$ ipython --no-banner

In [1]: import numpy as np

In [2]: import numpy.linalg as la

In [3]: np.set_printoptions(precision=2, suppress=True, linewidth=100, sign=" ")

In [4]: tidy = lambda a: np.round(a, 2) + 0

In [5]: mat = np.loadtxt("data.csv", delimiter=",")

In [6]: print(tidy(mat))
[[ 13.1   14.64  -3.75]
 [  3.96 -10.26  16.7 ]
 [-11.24 -15.23   6.45]
 [  3.84  14.38 -13.36]
 [ 12.55  14.87  -4.61]
 [-13.7  -14.31   2.7 ]
 [-14.98  -2.49 -13.02]
 [ 16.26  10.85   4.24]
 [ -1.35  11.96 -15.97]
 [ 13.96   0.52  14.32]
 [ 13.56  14.4   -2.96]
 [ 16.43   7.27   8.78]
 [  8.79  -6.14  16.88]
 [  3.07 -10.88  16.5 ]
 [ -3.76 -14.36  13.4 ]
 [  6.64  15.13 -11.27]
 [ 14.14   0.84  14.12]
 [ -2.06  11.53 -16.21]
 [ 16.23  10.94   4.11]
 [  8.42  -6.52  16.93]
 [ 10.18  -4.66  16.57]]

In [7]: T = np.stack([mat, -2 * mat, mat[::-1]])

In [8]: print(T.shape)
(3, 21, 3)

In [9]: print(tidy(la.norm(T, axis=(1, 2))))
[  91.65  183.3    91.65]

In [10]: print(la.matrix_rank(T))
[ 2  2  2]

In [11]: print((T @ mat.T).shape)
(3, 21, 21)

In [12]: lab = mat[:, 2] > np.median(mat[:, 2])

In [13]: u = mat[lab].mean(axis=0) - mat[~lab].mean(axis=0)

In [14]: print(lab.astype(int))
[ 0  1  1  0  0  0  0  0  0  1  0  1  1  1  1  0  1  0  0  1  1]

In [15]: print(np.argsort(-np.abs(u).round(6), kind="stable"))
[ 2  1  0]

In [16]: Ac = mat - mat.mean(axis=0)

In [17]: left, s, VT = la.svd(Ac, full_matrices=False)

In [18]: print(tidy(Ac.mean(axis=0)))
[ 0.  0.  0.]

In [19]: print(la.matrix_rank(Ac))
2

In [20]: print(tidy(s ** 2 / (s ** 2).sum()))
[ 0.62  0.38  0.  ]

In [21]: print((np.sign(left[:, 0]) == np.sign(left[0, 0])).astype(int))
[ 1  0  0  1  1  0  1  1  1  0  1  1  0  0  0  1  0  1  1  0  0]

In [22]: d = la.norm(mat[:, None] - mat[None], axis=-1)

In [23]: print((d + 1e9 * np.eye(21)).round(6).argmin(axis=1))
[ 10  13   5  15   0   2  17  18  17  16   0   7  19   1  13   3   9   8   7  12  12]

In [24]: print(d.mean(axis=1).argmax())
6

In [25]: print(d[15].round(6).argsort(kind="stable")[:4])
[ 15   3   4   8]

In [26]: print(d.shape)
(21, 21)

In [27]: cov = np.cov(mat, rowvar=False)

In [28]: print(np.argsort(-mat.std(axis=0).round(6), kind="stable"))
[ 2  1  0]

In [29]: print(cov.shape)
(3, 3)

In [30]: print(tidy(np.polyfit(mat[:, 0], mat[:, 1], 1)))
[ 0.6  -1.21]

In [31]: print(tidy(cov))
[[ 99.03  58.98  34.48]
 [ 58.98 126.75 -90.72]
 [ 34.48 -90.72 147.11]]
